% ipython --no-banner

In [1]: import numpy as np

In [2]: import numpy.linalg as la

In [3]: np.set_printoptions(suppress=True, linewidth=160)

In [4]: F = np.load("case4.npy")

In [5]: F
Out[5]: 
array([[  0.5,  -0.2,   0.4,   0.5,  -1.2,   1.1,   0.9,   1.3],
       [  0.8,   1.5,   1.5,  -0.3,   0.5,   0.5,   0.5,   1. ],
       [  0. ,   0.8,  -1.6,   0.5,  -0.5,  -1.8,  -0.4,  -0.7],
       [ -0.1,   0.4,  -1. ,  -0.2,  -0.6,  -0.9,   0.6,   1.1],
       [ -0.2,   1.7,   0.1,   0.4,  -0.1,  -0.4,   0.1,  -1.8],
       [ -2.1,  -0.4,   0.9,  -0.4,   0.7,   0.5,  -1.3,  -1.3],
       [ -1.2,  -0.3,   0.7,  -0.4,  -0.1,   0.5,  -0.1,  -0.8],
       [  0.9,   1. ,   0.1,  -1.3,   0.1,  -1.4,  -0.9,   0.2],
       [  0. ,  -1.2,   0.3,  -0.3,   1.4,  -1.1,   0.7,  -0.5],
       [  2. ,  -0.5,   1. ,  -1.2,   1.5,  -0.9,   0.7,   0. ],
       [ -0.8,  -1.2,   0.4,  -0.3,  -2.4,  -0.2,  -1.7,  -0.1],
       [  7.5,  -4.5,  -2. ,  -3.5, -11. ,  -2. ,  -1. ,   2. ],
       [  0.9,   0.7,   0. ,   1.6,   0.2,  -0.9,  -2.4,   2.3],
       [  0.1,  -0.4,   0.8,  -1.1,   0.8,   0.1,   0.2,   1.1],
       [ -1.3,   0.4,   1.1,   0.3,   0.3,   0.1,  -1.8,   0.9],
       [ -0.8,   1.1,  -0.2,   1.2,   0.6,  -0.4,  -0.5,   0.5],
       [ -0.4,   1. ,   0.7,   0.9,   0.5,   0.9,  -0.6,   1.3],
       [  0.4,  -1.3,   0.6,   0.7,   0.8,   0.1,  -0.1,  -1.6],
       [  0.8,   0.8,  -0.7,  -1.7,   1.2,   0.6,   0.8,   0.2],
       [ -0.1,   1.2,  -1.4,   0.1,   0.3,   0.6,  -1.7,  -2.7],
       [ -0.5,  -1.1,  -1. ,  -0.2,  -0.6,   0.9,  -1.3,   0.4],
       [ -0.3,   0.1,  -0.3,  -0.4,   0.1,   0.7,   0.5,   0. ],
       [ -0.8,  -1.2,   1.5,  -0.5,  -0.3,   1.5,  -0.5,  -0.2],
       [ -1. ,   0.4,   0.3,   0.1,   0.4,   0.7,   0.2,  -0.1],
       [  2.3,  -0.9,   1.3,   0.5,  -1. ,  -2.4,  -0.5,   0.7]])

In [6]: x = np.array([1, -3, 0, 2, 3, 0, 0, -2])

In [7]: rhs = F @ x

In [8]: rhs.round(3)
Out[8]: 
array([ -4.1,  -4.8,  -1.5,  -5.7,  -1.2,   3. ,   0.2,  -4.8,   8.2,   5.6,  -4.8, -23. ,  -2. ,  -0.7,  -2.8,  -0.9,  -2.7,  11.3,  -1.8,   2.8,  -0.2,
        -1.1,   1.3,  -0.6,   1.6])

In [9]: rng = np.random.default_rng(742466)

In [10]: rhs = rhs + 0.3 * rng.normal(size=25)

In [11]: rhs.round(3)
Out[11]: 
array([ -3.967,  -4.417,  -1.454,  -5.327,  -1.39 ,   2.797,  -0.066,  -4.565,   7.924,   5.415,  -5.207, -22.999,  -1.712,  -0.524,  -2.465,  -0.566,  -2.515,
        11.343,  -2.147,   3.093,   0.076,  -0.814,   1.496,   0.354,   1.556])

In [12]: beta, *_ = la.lstsq(F, rhs)

In [13]: round(float(la.norm(rhs - F @ beta)), 3)
Out[13]: 1.345

In [14]: [round(float(la.norm(la.solve(F.T @ F + lam * np.eye(8), F.T @ rhs))), 2) for lam in (0, 1, 10, 100)]
Out[14]: [5.13, 4.76, 3.16, 1.26]

In [15]: print(beta.round())
[ 1. -3. -0.  2.  3.  0. -0. -2.]

In [16]: beta.round(3)
Out[16]: array([ 1.026, -2.913, -0.021,  2.032,  2.99 ,  0.087, -0.066, -1.913])

In [17]: np.round(F.T @ (rhs - F @ beta), 3) + 0
Out[17]: array([0., 0., 0., 0., 0., 0., 0., 0.])

In [18]: M = np.load("w.npy")

In [19]: print(M)
[[ 1  0  0  0  0  0  0  0  0  0  0]
 [ 2 -2  0  0  0  0  0  0  0  0  0]
 [ 0 -2 -1  0  0  0  0  0  0  0  0]
 [-2  2  2  0  0  0  0  0  0  0  0]
 [-1  2 -2  0  2  0  0  0  0  0  0]
 [-2  2 -2 -1 -2 -2  0  0  0  0  0]
 [-1 -1 -1  0  1  2  0  0  0  0  0]
 [ 2 -1  2  1  2  2  0 -1  0  0  0]
 [ 0 -2 -1  2 -2 -1 -1 -1  0  0  0]
 [ 1  0 -2  0  2 -2  1  2  1 -2  0]
 [ 0 -1  0  1  2  2  0  1  0  2  2]]

In [20]: round(float(la.norm(M, 2) / la.norm(M)), 3)
Out[20]: 0.607

In [21]: np.argsort(-la.norm(M, axis=0).round(6), kind="stable")[:3]
Out[21]: array([1, 4, 2])
